% ipython --no-banner

In [1]: import numpy as np

In [2]: from numpy import linalg as LA

In [3]: np.set_printoptions(suppress=True, linewidth=160)

In [4]: W0 = np.load("data.npy")

In [5]: W0
Out[5]: 
array([[  7.1,   9.9,   5.9,  -9.9],
       [  5.5,   8. ,   7.1,  -8.8],
       [  7.8,  10.7,   4.5,  -7.3],
       [  6.9,   9.6,   6.4,  -9.7],
       [  4.7,   8.8,   6.1, -11. ],
       [  6. ,   9.9,   5.9,  -9.4],
       [  6.7,   8.9,   7.2,  -9.4],
       [  7. ,   9. ,   5. ,  -8.4],
       [  5.6,   8.7,   5.5,  -9.5],
       [  6.1,   8.6,   6.7,  -9.1],
       [  5.9,  11.1,   5.2,  -9.8],
       [  6.3,  10.7,   4.7, -10.1],
       [  6.6,   8.7,   6.1,  -8.4],
       [  4.6,   8. ,   4.9, -10.2],
       [  6. ,   8.4,   4.2, -11.3]])

In [6]: vec = np.array([-2, 3, 3, 1])

In [7]: LA.norm(W0 @ vec) <= LA.norm(W0, 2) * LA.norm(vec) + 1e-9
Out[7]: np.True_

In [8]: np.round(W0 @ np.ones(4), 1)
Out[8]: array([13. , 11.8, 15.7, 13.2,  8.6, 12.4, 13.4, 12.6, 10.3, 12.3, 12.4, 11.6, 13. ,  7.3,  7.3])

In [9]: np.round(W0 @ (2 * vec), 1)
Out[9]: array([46.6, 51. , 45.4, 49. , 48.6, 52. , 51. , 39.2, 43.8, 49.2, 54.6, 47. , 45.6, 38.6, 29. ])

In [10]: Y = np.c_[W0[:, :1] @ np.array([[-8]]), np.array([-1, 1, 0, -1, -1, -2, 2, -1, -1, 2, 2, -1, 0, 0, -2])]

In [11]: Y
Out[11]: 
array([[-56.8,  -1. ],
       [-44. ,   1. ],
       [-62.4,   0. ],
       [-55.2,  -1. ],
       [-37.6,  -1. ],
       [-48. ,  -2. ],
       [-53.6,   2. ],
       [-56. ,  -1. ],
       [-44.8,  -1. ],
       [-48.8,   2. ],
       [-47.2,   2. ],
       [-50.4,  -1. ],
       [-52.8,   0. ],
       [-36.8,   0. ],
       [-48. ,  -2. ]])

In [12]: np.round(LA.norm(Y - W0 @ LA.lstsq(W0, Y)[0], axis=0), 1) + 0
Out[12]: array([0. , 4.1])

In [13]: LA.matrix_rank(Y)
Out[13]: np.int64(2)

In [14]: U, s, vt = LA.svd(W0)

In [15]: s.round(1)
Out[15]: array([60.9,  4.9,  3.9,  2. ])

In [16]: Y = U[:, :1] @ np.diag(s[:1]) @ vt[:1]

In [17]: round(float(LA.norm(W0 - Y) / LA.norm(W0)), 1)
Out[17]: 0.1

In [18]: Y.round(1)
Out[18]: 
array([[  6.6,   9.9,   6.1, -10.1],
       [  5.8,   8.7,   5.3,  -8.9],
       [  6.1,   9.1,   5.6,  -9.3],
       [  6.5,   9.8,   6. , -10. ],
       [  6.3,   9.4,   5.8,  -9.6],
       [  6.3,   9.5,   5.8,  -9.7],
       [  6.4,   9.6,   5.9,  -9.8],
       [  5.9,   8.8,   5.4,  -9. ],
       [  5.9,   8.9,   5.5,  -9.1],
       [  6.1,   9.1,   5.6,  -9.3],
       [  6.6,   9.9,   6. , -10.1],
       [  6.5,   9.8,   6. , -10. ],
       [  5.9,   8.9,   5.4,  -9.1],
       [  5.7,   8.6,   5.2,  -8.7],
       [  6.2,   9.3,   5.7,  -9.5]])

In [19]: round(np.abs(W0 - Y).max(), 1)
Out[19]: np.float64(2.0)

In [20]: LA.matrix_rank(W0, rtol=0.05)
Out[20]: np.int64(3)

In [21]: dist = LA.norm(W0[:, None] - W0[None], axis=-1)

In [22]: np.unravel_index(dist.round(6).argmax(), dist.shape)
Out[22]: (np.int64(2), np.int64(4))

In [23]: dist.shape
Out[23]: (15, 15)

In [24]: dist[:5, :5].round(1)
Out[24]: 
array([[0. , 3. , 3.1, 0.6, 2.9],
       [3. , 0. , 4.6, 2.4, 2.7],
       [3.1, 4.6, 0. , 3.4, 5.4],
       [0.6, 2.4, 3.4, 0. , 2.7],
       [2.9, 2.7, 5.4, 2.7, 0. ]])

In [25]: LA.matrix_rank(dist ** 2)
Out[25]: np.int64(6)

In [26]: dist[5].round(6).argsort(kind="stable")[:4]
Out[26]: array([5, 3, 0, 8])

In [27]: np.flatnonzero(dist[5] < dist.mean() / 2)
Out[27]: array([3, 5])

In [28]: P = W0 @ LA.solve(W0.T @ W0, W0.T)

In [29]: round(np.trace(P), 1)
Out[29]: np.float64(4.0)

In [30]: np.round(np.diag(P), 1)
Out[30]: array([0.1, 0.3, 0.5, 0.1, 0.3, 0.2, 0.2, 0.2, 0.1, 0.2, 0.5, 0.3, 0.2, 0.2, 0.7])

In [31]: np.round(P @ W0[:, 0], 1)
Out[31]: array([7.1, 5.5, 7.8, 6.9, 4.7, 6. , 6.7, 7. , 5.6, 6.1, 5.9, 6.3, 6.6, 4.6, 6. ])

In [32]: q, _ = LA.qr(np.array([[0.7, 2.0, -0.5, 0.4, 0.8, -0.9],
    ...:     [1.2, -1.5, 1.3, 0.4, -0.2, 0.9],
    ...:     [0.1, 0.3, -1.1, 0.3, 0.6, 1.0],
    ...:     [0.3, 0.9, 0.4, 1.1, -0.1, 0.0],
    ...:     [1.2, 0.2, 1.6, -0.1, -0.4, 0.0],
    ...:     [-0.8, 0.5, -0.8, -0.5, -0.7, 0.9]]))

In [33]: ev = np.array([-5, -1, 2, -3, 4, 3])

In [34]: K = q @ np.diag(ev) @ q.T

In [35]: K.round(1) + 0
Out[35]: 
array([[-0.4,  0. , -0.6, -0.5, -2.3,  0.3],
       [ 0. , -1. , -0.2, -0.6, -2. ,  2.8],
       [-0.6, -0.2,  2.3, -0.4,  0.3,  0.5],
       [-0.5, -0.6, -0.4, -1.8,  1.3,  1.7],
       [-2.3, -2. ,  0.3,  1.3, -1.2,  1.3],
       [ 0.3,  2.8,  0.5,  1.7,  1.3,  2. ]])

In [36]: vec = np.array([0, 0, 1, 3, 2, 3])

In [37]: target = K @ vec

In [38]: target.round(1)
Out[38]: array([-6. ,  2.3,  3.3,  2. ,  5.6, 14. ])

In [39]: np.round(LA.solve(K, K[:, 2]), 1) + 0
Out[39]: array([0., 0., 1., 0., 0., 0.])

In [40]: np.round(LA.solve(K, -1 * target), 1) + 0
Out[40]: array([ 0.,  0., -1., -3., -2., -3.])

In [41]: np.round(LA.solve(K, target), 1) + 0
Out[41]: array([0., 0., 1., 3., 2., 3.])

In [42]: np.round(LA.solve(K.T, K[0]), 1) + 0
Out[42]: array([1., 0., 0., 0., 0., 0.])

In [43]: q, R = LA.qr(K)

In [44]: np.round(abs(R[0, 0]), 1), np.round(LA.norm(K[:, 0]), 1)
Out[44]: (np.float64(2.5), np.float64(2.5))

In [45]: np.round(np.abs(np.diag(R)), 1)
Out[45]: array([2.5, 2.7, 2.3, 2.3, 3. , 3.3])

In [46]: R.round(1)
Out[46]: 
array([[ 2.5,  2.3, -0.6, -0.4,  1.2, -1.5],
       [ 0. ,  2.7,  0.8,  1.7,  1.5,  1. ],
       [ 0. ,  0. , -2.3,  0.1, -0.8,  0.3],
       [ 0. ,  0. ,  0. ,  2.3, -0.6, -1. ],
       [ 0. ,  0. ,  0. ,  0. , -3. ,  0.9],
       [ 0. ,  0. ,  0. ,  0. ,  0. ,  3.3]])

In [47]: np.round(q @ R, 1) + 0
Out[47]: 
array([[-0.4,  0. , -0.6, -0.5, -2.3,  0.3],
       [ 0. , -1. , -0.2, -0.6, -2. ,  2.8],
       [-0.6, -0.2,  2.3, -0.4,  0.3,  0.5],
       [-0.5, -0.6, -0.4, -1.8,  1.3,  1.7],
       [-2.3, -2. ,  0.3,  1.3, -1.2,  1.3],
       [ 0.3,  2.8,  0.5,  1.7,  1.3,  2. ]])

In [48]: np.round(np.trace(q @ q.T), 1)
Out[48]: np.float64(6.0)
